In [1]: import numpy as np

In [2]: np.set_printoptions(precision=1, suppress=True, linewidth=140, sign=" ")

In [3]: X = np.load("w.npy")

In [4]: X
Out[4]: 
array([[-2,  1, -4, -4, -2],
       [ 1,  0, -3, -1,  0],
       [-4, -3,  4, -2, -1],
       [-4, -1, -2, -2, -3],
       [-2,  0, -1, -3,  0]])

In [5]: # symmetric, so the eigenvalues are real

In [6]: round(np.linalg.norm(X), 1)
Out[6]: np.float64(12.1)

In [7]: np.linalg.svd(X, compute_uv=False)
Out[7]: array([ 9.1,  7.4,  2.5,  1.3,  0.6])

In [8]: np.zeros(5, 5)
TypeError: Cannot interpret '5' as a data type


In [9]: X - X[0]
Out[9]: 
array([[ 0,  0,  0,  0,  0],
       [ 3, -1,  1,  3,  2],
       [-2, -4,  8,  2,  1],
       [-2, -2,  2,  2, -1],
       [ 0, -1,  3,  1,  2]])

In [10]: np.count_nonzero(X)
Out[10]: np.int64(21)

In [11]: X.sum(axis=1)
Out[11]: array([-11,  -3,  -6, -12,  -6])

In [12]: np.unravel_index(np.abs(X).argmax(), X.shape)
Out[12]: (np.int64(0), np.int64(2))

In [13]: X[5]
IndexError: index 5 is out of bounds for axis 0 with size 5


In [14]: rng = np.random.default_rng(752)

In [15]: K = np.eye(2, dtype=int)[rng.permutation(2)]

In [16]: K
Out[16]: 
array([[ 1,  0],
       [ 0,  1]])

In [17]: # a projection of rank 2

In [18]: vals, evecs = np.linalg.eigh(K)

In [19]: x0 = np.array([3, 1])

In [20]: x0 @ K @ x0
Out[20]: np.int64(10)

In [21]: np.linalg.norm(K, axis=0)
Out[21]: array([ 1.,  1.])

In [22]: K.T @ K
Out[22]: 
array([[ 1,  0],
       [ 0,  1]])

In [23]: K @ K.T
Out[23]: 
array([[ 1,  0],
       [ 0,  1]])

In [24]: np.linalg.pinv(K)
Out[24]: 
array([[ 1.,  0.],
       [ 0.,  1.]])

In [25]: np.linalg.svd(K, compute_uv=False)
Out[25]: array([ 1.,  1.])

In [26]: (K - K.T) / 2
Out[26]: 
array([[ 0.,  0.],
       [ 0.,  0.]])

In [27]: K.inv()
AttributeError: 'numpy.ndarray' object has no attribute 'inv'


In [28]: np.linalg.matrix_power(K, 2)
Out[28]: 
array([[ 1,  0],
       [ 0,  1]])

In [29]: np.allclose(K, K.T)
Out[29]: True
